>>> import numpy as np
>>> np.set_printoptions(suppress=True, linewidth=120)
>>> def tidy(a):
...     return np.round(a, 1) + 0
... 
>>> arr = np.load("out16.npy")
>>> arr
array([[ 0, -2, -2,  0, -4, -1, -2, -1, -5,  1, -4, -1, -6],
       [ 2,  0,  7, -1,  8,  2,  0,  0,  3,  1,  5, -1, -3],
       [ 2, -7,  0,  0,  9,  8,  3, -9, -2,  2,  0, -4,  0],
       [ 0,  1,  0,  0, -3,  7,  3,  3,  5, -7,  1, -3,  0],
       [ 4, -8, -9,  3,  0,  1, -2, -2, -4, -4,  2, -1, -7],
       [ 1, -2, -8, -7, -1,  0,  8, -4,  0, -5,  0, -1,  2],
       [ 2,  0, -3, -3,  2, -8,  0, -4, -1,  2,  5,  0,  7],
       [ 1,  0,  9, -3,  2,  4,  4,  0,  0,  1, -5, -3,  1],
       [ 5, -3,  2, -5,  4,  0,  1,  0,  0,  0,  6,  3, -1],
       [-1, -1, -2,  7,  4,  5, -2, -1,  0,  0,  2,  0,  8],
       [ 4, -5,  0, -1, -2,  0, -5,  5, -6, -2,  0, -5, -4],
       [ 1,  1,  4,  3,  1,  1,  0,  3, -3,  0,  5,  0, -2],
       [ 6,  3,  0,  0,  7, -2, -7, -1,  1, -8,  4,  2,  0]])
>>> # null space of dimension 1
>>> tidy(np.trace(np.linalg.pinv(arr) @ arr))
np.float64(12.0)
>>> np.allclose(arr[:-1].T @ np.linalg.lstsq(arr[:-1].T, arr[-1])[0], arr[-1])
True
>>> f, g = arr[12], arr[7]
>>> f @ g
np.int64(-50)
>>> p = (f @ g) / (f @ f) * f
>>> tidy(p)
array([-1.3, -0.6,  0. ,  0. , -1.5,  0.4,  1.5,  0.2, -0.2,  1.7, -0.9, -0.4,  0. ])
>>> tidy(np.linalg.norm(f + g) ** 2 + np.linalg.norm(f - g) ** 2)
np.float64(792.0)
>>> left, sigma, Vh = np.linalg.svd(arr)
>>> tidy(sigma)
array([21.9, 21.9, 19. , 19. , 15.2, 15.2,  9.2,  9.2,  4.7,  4.7,  2.4,  2.4,  0. ])
>>> np.argmax(sigma[:-1] / (sigma[1:] + 1e-6)) + 1
np.int64(12)
>>> M2 = left[:, :12] @ np.diag(sigma[:12]) @ Vh[:12]
>>> np.linalg.matrix_rank(arr, rtol=0.05)
np.int64(12)
>>> tidy(np.linalg.norm(arr - M2, 2)), tidy(sigma[12])
(np.float64(0.0), np.float64(0.0))
>>> np.linalg.matrix_rank(M2)
np.int64(12)
>>> tidy(np.abs(arr - M2).max())
np.float64(0.0)
>>> W0 = np.array([[1, 2, 0, 0, 1, -1, -1],
...     [0, -1, 0, 0, 1, 0, -2],
...     [-1, -1, -1, -2, -2, 2, 2],
...     [2, -2, 0, 0, 1, 2, 1],
...     [-1, -1, -2, -4, 0, -2, 0]])
>>> vec = np.array([1, 0, 0, 0, 1, 2, 2])
>>> W0 @ (2 * vec)
array([ -4,  -6,  10,  18, -10])
>>> W0 @ vec
array([-2, -3,  5,  9, -5])
>>> W0 * vec
array([[ 1,  0,  0,  0,  1, -2, -2],
       [ 0,  0,  0,  0,  1,  0, -4],
       [-1,  0,  0,  0, -2,  4,  4],
       [ 2,  0,  0,  0,  1,  4,  2],
       [-1,  0,  0,  0,  0, -4,  0]])
>>> (W0 @ vec).argmax()
np.int64(3)
>>> np.sign((W0 @ vec).round(6))
array([-1, -1,  1,  1, -1])
>>> M = np.loadtxt("test6.csv", delimiter=",")
>>> M
array([[ -2.,  -2.,  -2.,  -2.,  -2.,  -2.,  -2.,  -2.,  -2.,  -2.],
       [ -2.,  -4.,  -4.,  -4.,  -4.,  -4.,  -4.,  -4.,  -4.,  -4.],
       [ -2.,  -4.,  -6.,  -6.,  -6.,  -6.,  -6.,  -6.,  -6.,  -6.],
       [ -2.,  -4.,  -6.,  -8.,  -8.,  -8.,  -8.,  -8.,  -8.,  -8.],
       [ -2.,  -4.,  -6.,  -8., -10., -10., -10., -10., -10., -10.],
       [ -2.,  -4.,  -6.,  -8., -10., -12., -12., -12., -12., -12.],
       [ -2.,  -4.,  -6.,  -8., -10., -12., -14., -14., -14., -14.],
       [ -2.,  -4.,  -6.,  -8., -10., -12., -14., -16., -16., -16.],
       [ -2.,  -4.,  -6.,  -8., -10., -12., -14., -16., -18., -18.],
       [ -2.,  -4.,  -6.,  -8., -10., -12., -14., -16., -18., -20.]])
>>> # symmetric, so the eigenvalues are real
>>> M2 = np.linalg.inv(M)
>>> tidy(np.linalg.inv(M2))
array([[ -2.,  -2.,  -2.,  -2.,  -2.,  -2.,  -2.,  -2.,  -2.,  -2.],
       [ -2.,  -4.,  -4.,  -4.,  -4.,  -4.,  -4.,  -4.,  -4.,  -4.],
       [ -2.,  -4.,  -6.,  -6.,  -6.,  -6.,  -6.,  -6.,  -6.,  -6.],
       [ -2.,  -4.,  -6.,  -8.,  -8.,  -8.,  -8.,  -8.,  -8.,  -8.],
       [ -2.,  -4.,  -6.,  -8., -10., -10., -10., -10., -10., -10.],
       [ -2.,  -4.,  -6.,  -8., -10., -12., -12., -12., -12., -12.],
       [ -2.,  -4.,  -6.,  -8., -10., -12., -14., -14., -14., -14.],
       [ -2.,  -4.,  -6.,  -8., -10., -12., -14., -16., -16., -16.],
       [ -2.,  -4.,  -6.,  -8., -10., -12., -14., -16., -18., -18.],
       [ -2.,  -4.,  -6.,  -8., -10., -12., -14., -16., -18., -20.]])
>>> tidy(np.linalg.det(M) * M2)
array([[-1024.,   512.,     0.,     0.,     0.,     0.,     0.,     0.,     0.,     0.],
       [  512., -1024.,   512.,     0.,     0.,     0.,     0.,     0.,     0.,     0.],
       [    0.,   512., -1024.,   512.,     0.,     0.,     0.,     0.,     0.,     0.],
       [    0.,     0.,   512., -1024.,   512.,     0.,     0.,     0.,     0.,     0.],
       [    0.,     0.,     0.,   512., -1024.,   512.,     0.,     0.,     0.,     0.],
       [    0.,     0.,     0.,     0.,   512., -1024.,   512.,     0.,     0.,     0.],
       [    0.,     0.,     0.,     0.,     0.,   512., -1024.,   512.,     0.,     0.],
       [    0.,     0.,     0.,     0.,     0.,     0.,   512., -1024.,   512.,     0.],
       [    0.,     0.,     0.,     0.,     0.,     0.,     0.,   512., -1024.,   512.],
       [    0.,     0.,     0.,     0.,     0.,     0.,     0.,     0.,   512.,  -512.]])
>>> tidy(np.linalg.cond(M))
np.float64(175.1)
>>> (np.abs(M2) > 1e-9).astype(int)
array([[1, 1, 0, 0, 0, 0, 0, 0, 0, 0],
       [1, 1, 1, 0, 0, 0, 0, 0, 0, 0],
       [0, 1, 1, 1, 0, 0, 0, 0, 0, 0],
       [0, 0, 1, 1, 1, 0, 0, 0, 0, 0],
       [0, 0, 0, 1, 1, 1, 0, 0, 0, 0],
       [0, 0, 0, 0, 1, 1, 1, 0, 0, 0],
       [0, 0, 0, 0, 0, 1, 1, 1, 0, 0],
       [0, 0, 0, 0, 0, 0, 1, 1, 1, 0],
       [0, 0, 0, 0, 0, 0, 0, 1, 1, 1],
       [0, 0, 0, 0, 0, 0, 0, 0, 1, 1]])
>>> vec = np.array([1, -2, -2, 1, 1, -2, 0, -2, 0, -2])
>>> rhs = M @ vec
>>> rhs
array([14., 30., 42., 50., 60., 72., 80., 88., 92., 96.])
>>> tidy(np.linalg.solve(M.T, M[6]))
array([0., 0., 0., 0., 0., 0., 1., 0., 0., 0.])
>>> tidy(np.linalg.solve(M, rhs))
array([ 1., -2., -2.,  1.,  1., -2.,  0., -2.,  0., -2.])
>>> m1 = np.loadtxt("layer1.csv", delimiter=",")
>>> m1
array([[-3., -2., -1.,  0.,  1.,  2.,  3.],
       [ 4.,  5.,  6.,  7.,  8.,  9., 10.],
       [11., 12., 13., 14., 15., 16., 17.],
       [18., 19., 20., 21., 22., 23., 24.],
       [25., 26., 27., 28., 29., 30., 31.],
       [32., 33., 34., 35., 36., 37., 38.],
       [39., 40., 41., 42., 43., 44., 45.],
       [46., 47., 48., 49., 50., 51., 52.],
       [53., 54., 55., 56., 57., 58., 59.],
       [60., 61., 62., 63., 64., 65., 66.],
       [67., 68., 69., 70., 71., 72., 73.],
       [74., 75., 76., 77., 78., 79., 80.]])
>>> # looks like rank 2
>>> M2 = M[0, 0] * M[1:] - np.outer(M[1:, 0], M[0])
>>> M2
array([[ 0.,  4.,  4.,  4.,  4.,  4.,  4.,  4.,  4.,  4.],
       [ 0.,  4.,  8.,  8.,  8.,  8.,  8.,  8.,  8.,  8.],
       [ 0.,  4.,  8., 12., 12., 12., 12., 12., 12., 12.],
       [ 0.,  4.,  8., 12., 16., 16., 16., 16., 16., 16.],
       [ 0.,  4.,  8., 12., 16., 20., 20., 20., 20., 20.],
       [ 0.,  4.,  8., 12., 16., 20., 24., 24., 24., 24.],
       [ 0.,  4.,  8., 12., 16., 20., 24., 28., 28., 28.],
       [ 0.,  4.,  8., 12., 16., 20., 24., 28., 32., 32.],
       [ 0.,  4.,  8., 12., 16., 20., 24., 28., 32., 36.]])
>>> M[:, 0] / M[0, 0]
array([1., 1., 1., 1., 1., 1., 1., 1., 1., 1.])
>>> X = np.load("a.npy")
>>> X
array([[ 1,  0,  2,  1, -2],
       [ 0,  2,  0,  1, -2],
       [ 0,  2,  0,  1, -2],
       [ 1,  1,  1,  1, -2],
       [ 0,  1,  1,  2, -4],
       [ 1,  1,  1,  1, -2],
       [ 0,  2,  2,  0,  0],
       [ 0,  2,  0,  1, -2],
       [ 1,  1,  2,  0,  0],
       [ 1,  2,  1,  1, -2],
       [ 2,  2,  2,  1, -2],
       [ 2,  1,  0,  0,  0],
       [ 0,  1,  1,  2, -4],
       [ 2,  0,  0,  1, -2]])
>>> vals, evecs = np.linalg.eigh(M)
>>> vec = np.array([3, 5, 4, 1, 1, 1, 2, 4, 5, 3])
>>> tidy(evecs * np.abs(vals) @ evecs.T)
array([[ 2.,  2.,  2.,  2.,  2.,  2.,  2.,  2.,  2.,  2.],
       [ 2.,  4.,  4.,  4.,  4.,  4.,  4.,  4.,  4.,  4.],
       [ 2.,  4.,  6.,  6.,  6.,  6.,  6.,  6.,  6.,  6.],
       [ 2.,  4.,  6.,  8.,  8.,  8.,  8.,  8.,  8.,  8.],
       [ 2.,  4.,  6.,  8., 10., 10., 10., 10., 10., 10.],
       [ 2.,  4.,  6.,  8., 10., 12., 12., 12., 12., 12.],
       [ 2.,  4.,  6.,  8., 10., 12., 14., 14., 14., 14.],
       [ 2.,  4.,  6.,  8., 10., 12., 14., 16., 16., 16.],
       [ 2.,  4.,  6.,  8., 10., 12., 14., 16., 18., 18.],
       [ 2.,  4.,  6.,  8., 10., 12., 14., 16., 18., 20.]])
>>> vec @ M @ vec
np.float64(-6282.0)
>>> tidy(vec @ M @ vec / (vec @ vec)), tidy(vals[0]), tidy(vals[-1])
(np.float64(-58.7), np.float64(-89.5), np.float64(-0.5))
>>> np.abs(M).sum(axis=1).max(), tidy(np.abs(vals).max())
(np.float64(110.0), np.float64(89.5))
